% python3 -q
>>> import numpy as np
>>> np.set_printoptions(precision=2, suppress=True, linewidth=140, floatmode="fixed")
>>> E = np.array([[-2, -3, -1, 3],
...     [2, -2, 3, 1],
...     [1, 3, -1, -2],
...     [0, 3, 3, 1],
...     [-3, 2, -1, -3]])
>>> E[0] = E[2]
>>> E
array([[ 1,  3, -1, -2],
       [ 2, -2,  3,  1],
       [ 1,  3, -1, -2],
       [ 0,  3,  3,  1],
       [-3,  2, -1, -3]])
>>> x = np.array([-2, 0, 2, -1])
>>> y = E @ x
>>> print(np.linalg.lstsq(E, y)[0])
[-2.00  0.00  2.00 -1.00]
>>> np.round(np.linalg.solve(E.T @ E, E.T @ y), 2) + 0
array([-2.00,  0.00,  2.00, -1.00])
>>> print(y)
[-2  1 -2  5  7]
>>> try:
...     np.linalg.solve(E, y)
... except np.linalg.LinAlgError as e:
...     print(e)
... 
Last 2 dimensions of the array must be square
>>> rng = np.random.default_rng(480)
>>> y = y + 0.05 * rng.normal(size=5)
>>> print(y)
[-2.05  0.95 -2.02  4.92  7.10]
>>> c, *_ = np.linalg.lstsq(E, y)
>>> [round(float(np.linalg.norm(np.linalg.solve(E.T @ E + lam * np.eye(4), E.T @ y))), 2) for lam in (0, 1, 10, 100)]
[3.02, 2.66, 1.41, 0.28]
>>> np.round(E.T @ (y - E @ c), 2) + 0
array([0.00, 0.00, 0.00, 0.00])
>>> c.round()
array([-2.00, -0.00,  2.00, -1.00])
>>> proj = E @ np.linalg.solve(E.T @ E, E.T)
>>> np.trace(proj)
np.float64(4.0)
>>> np.linalg.matrix_rank(np.eye(5) - proj)
np.int64(1)
>>> proj.round(2) + 0
array([[0.50, 0.00, 0.50, 0.00, 0.00],
       [0.00, 1.00, 0.00, 0.00, 0.00],
       [0.50, 0.00, 0.50, 0.00, 0.00],
       [0.00, 0.00, 0.00, 1.00, 0.00],
       [0.00, 0.00, 0.00, 0.00, 1.00]])
>>> np.allclose(proj @ proj, proj)
True
>>> M = np.array([[6.0, 1.0, 1.0, 1.0, 1.0, 1.0, 1.0],
...     [1.0, 6.0, 1.0, 1.0, 1.0, 1.0, 1.0],
...     [1.0, 1.0, 6.0, 1.0, 1.0, 1.0, 1.0],
...     [1.0, 1.0, 1.0, 6.0, 1.0, 1.0, 1.0],
...     [1.0, 1.0, 1.0, 1.0, 6.0, 1.0, 1.0],
...     [1.0, 1.0, 1.0, 1.0, 1.0, 6.0, 1.0],
...     [1.0, 1.0, 1.0, 1.0, 1.0, 1.0, 6.0]])
>>> ev, vecs = np.linalg.eigh(M)
>>> x = np.array([2, -2, 0, -3, 3, -2, 1])
>>> np.linalg.eigvalsh(M[1:, 1:])
array([ 5.00,  5.00,  5.00,  5.00,  5.00, 11.00])
>>> print(np.abs(M).sum(axis=1).max(), np.abs(ev).max())
12.0 12.0
>>> vecs * np.sqrt(ev) @ vecs.T
array([[2.41, 0.18, 0.18, 0.18, 0.18, 0.18, 0.18],
       [0.18, 2.41, 0.18, 0.18, 0.18, 0.18, 0.18],
       [0.18, 0.18, 2.41, 0.18, 0.18, 0.18, 0.18],
       [0.18, 0.18, 0.18, 2.41, 0.18, 0.18, 0.18],
       [0.18, 0.18, 0.18, 0.18, 2.41, 0.18, 0.18],
       [0.18, 0.18, 0.18, 0.18, 0.18, 2.41, 0.18],
       [0.18, 0.18, 0.18, 0.18, 0.18, 0.18, 2.41]])
>>> print(x @ M @ x)
156.0
>>> vecs * np.abs(ev) @ vecs.T
array([[6.00, 1.00, 1.00, 1.00, 1.00, 1.00, 1.00],
       [1.00, 6.00, 1.00, 1.00, 1.00, 1.00, 1.00],
       [1.00, 1.00, 6.00, 1.00, 1.00, 1.00, 1.00],
       [1.00, 1.00, 1.00, 6.00, 1.00, 1.00, 1.00],
       [1.00, 1.00, 1.00, 1.00, 6.00, 1.00, 1.00],
       [1.00, 1.00, 1.00, 1.00, 1.00, 6.00, 1.00],
       [1.00, 1.00, 1.00, 1.00, 1.00, 1.00, 6.00]])
